% python3 -q
>>> import numpy as np
>>> np.set_printoptions(suppress=True, linewidth=200)
>>> mat = np.array([[1, 2, 2], [2, 8, 6], [2, 6, 5]])
>>> mat
array([[1, 2, 2],
       [2, 8, 6],
       [2, 6, 5]])
>>> # equal to its transpose
>>> hat = np.triu(np.array([[3, -2, -2], [1, 2, -3], [2, 3, -2]]), 1) + np.eye(3)
>>> A2 = hat @ mat @ np.linalg.inv(hat)
>>> round(np.linalg.det(A2), 2)
np.float64(-0.0)
>>> np.round(np.poly(A2), 2) + 0
array([  1., -14.,   9.,   0.])
>>> A2
array([[  -7.,  -40., -154.],
       [  -4.,  -18.,  -71.],
       [   2.,   10.,   39.]])
>>> data = np.loadtxt("layer5.csv", delimiter=",")
>>> data
array([[ 0.28,  3.78],
       [ 0.02,  0.27],
       [-0.24, -3.24],
       [ 0.16,  2.16],
       [-0.02, -0.27],
       [-0.22, -2.97],
       [-0.14, -1.89]])
>>> # column 1 dominates
>>> left, sigma, Vt = np.linalg.svd(data)
>>> vecs = Vt[:(sigma > 1e-8).sum()]
>>> rng = np.random.default_rng(7864)
>>> x = data[6] + -2 * data[1] + rng.integers(2) * np.eye(2)[0]
>>> x.round(2)
array([-0.18, -2.43])
>>> np.linalg.matrix_rank(np.vstack([data, x]))
np.int64(1)
>>> np.round(vecs.T @ vecs, 2)
array([[0.01, 0.07],
       [0.07, 0.99]])
>>> round(float(np.linalg.norm(x - vecs.T @ vecs @ x)), 2)
0.0
>>> t3 = np.stack([mat, 3 * mat, mat[::-1]])
>>> t3.shape
(3, 3, 3)
>>> np.linalg.matrix_rank(t3)
array([2, 2, 2])
>>> t3.sum(axis=0)
array([[ 6, 14, 13],
       [10, 40, 30],
       [ 9, 26, 22]])
>>> (t3 @ mat.T).shape
(3, 3, 3)
>>> left, sigma, Vt = np.linalg.svd(data)
>>> np.argmax(sigma[:-1] / (sigma[1:] + 1e-6)) + 1
np.int64(1)
>>> A2 = left[:, :1] @ np.diag(sigma[:1]) @ Vt[:1]
>>> np.round(np.abs(data - A2).max(), 2)
np.float64(0.0)
>>> round(np.linalg.norm(data - A2) / np.linalg.norm(data), 2)
np.float64(0.0)
>>> np.round(np.linalg.norm(data - A2, 2), 2), round(float(sigma[1]), 2)
(np.float64(0.0), 0.0)
>>> np.linalg.matrix_rank(data, rtol=0.05)
np.int64(1)
>>> th = np.radians(72)
>>> R = np.eye(2)
>>> R[1, 1] = R[0, 0] = np.cos(th)
>>> R[1, 0], R[0, 1] = -np.sin(th), np.sin(th)
>>> R.round(2)
array([[ 0.31,  0.95],
       [-0.95,  0.31]])
>>> A2 = data @ R.T
>>> np.round(np.linalg.svd(data, compute_uv=False), 2) + 0, np.round(np.linalg.svd(A2, compute_uv=False), 2) + 0
(array([6.5, 0. ]), array([6.5, 0. ]))
>>> A2.round(2)
array([[ 3.68,  0.9 ],
       [ 0.26,  0.06],
       [-3.16, -0.77],
       [ 2.1 ,  0.52],
       [-0.26, -0.06],
       [-2.89, -0.71],
       [-1.84, -0.45]])
>>> np.allclose(data @ data.T, A2 @ A2.T)
True
>>> np.round(data @ np.linalg.pinv(data) @ data, 2)
array([[ 0.28,  3.78],
       [ 0.02,  0.27],
       [-0.24, -3.24],
       [ 0.16,  2.16],
       [-0.02, -0.27],
       [-0.22, -2.97],
       [-0.14, -1.89]])
>>> np.allclose(data[:-1].T @ np.linalg.lstsq(data[:-1].T, data[-1])[0], data[-1])
True
>>> np.unique(data.round(6), axis=0).shape
(7, 2)
>>> np.linalg.lstsq(data[:-1].T, data[-1])[2]
np.int32(1)
>>> round(np.trace(np.linalg.pinv(data) @ data), 2)
np.float64(1.0)
>>> A = np.load("case5.npy")
>>> A
array([[0, 2, 0, 0, 0, 1, 0],
       [0, 0, 2, 0, 0, 0, 1],
       [1, 0, 0, 2, 0, 0, 0],
       [0, 1, 0, 0, 2, 0, 0],
       [0, 0, 1, 0, 0, 2, 0],
       [0, 0, 0, 1, 0, 0, 2],
       [2, 0, 0, 0, 1, 0, 0]])
>>> A2 = np.linalg.inv(A)
>>> A @ A2
array([[1., 0., 0., 0., 0., 0., 0.],
       [0., 1., 0., 0., 0., 0., 0.],
       [0., 0., 1., 0., 0., 0., 0.],
       [0., 0., 0., 1., 0., 0., 0.],
       [0., 0., 0., 0., 1., 0., 0.],
       [0., 0., 0., 0., 0., 1., 0.],
       [0., 0., 0., 0., 0., 0., 1.]])
>>> round(float(np.linalg.slogdet(A)[0]), 2)
1.0
>>> (np.abs(A2) > 1e-9).astype(int)
array([[1, 1, 1, 1, 1, 1, 1],
       [1, 1, 1, 1, 1, 1, 1],
       [1, 1, 1, 1, 1, 1, 1],
       [1, 1, 1, 1, 1, 1, 1],
       [1, 1, 1, 1, 1, 1, 1],
       [1, 1, 1, 1, 1, 1, 1],
       [1, 1, 1, 1, 1, 1, 1]])
>>> np.allclose(A2, A.T)
False
>>> x = np.array([-2, 2, -1, -1, 1, -1, 1])
>>> y = A @ x
>>> y
array([ 3, -1, -4,  4, -3,  1, -3])
>>> np.round(np.linalg.solve(A, -1 * y), 2)
array([ 2., -2.,  1.,  1., -1.,  1., -1.])
>>> np.round(np.linalg.solve(A.T, A[1]), 2)
array([0., 1., 0., 0., 0., 0., 0.])
>>> labels = rng.permutation(7)
>>> A2 = A[:, labels] * rng.choice([-1, 1], 7)
>>> A2
array([[ 0,  1,  0,  0,  0,  2,  0],
       [ 1,  0,  0,  0,  0,  0,  2],
       [ 0,  0, -1, -2,  0,  0,  0],
       [ 0,  0,  0,  0, -2,  1,  0],
       [ 0,  2,  0,  0,  0,  0,  1],
       [ 2,  0,  0, -1,  0,  0,  0],
       [ 0,  0, -2,  0, -1,  0,  0]])
>>> left, _, Vt = np.linalg.svd(A.T @ A2)
>>> np.round(np.linalg.lstsq(A, A2)[0], 2) + 0
array([[ 0.,  0., -1.,  0.,  0.,  0.,  0.],
       [ 0.,  0.,  0.,  0.,  0.,  1.,  0.],
       [ 0.,  0.,  0.,  0.,  0.,  0.,  1.],
       [ 0.,  0.,  0., -1.,  0.,  0.,  0.],
       [ 0.,  0.,  0.,  0., -1.,  0.,  0.],
       [ 0.,  1.,  0.,  0.,  0.,  0.,  0.],
       [ 1.,  0.,  0.,  0.,  0.,  0.,  0.]])
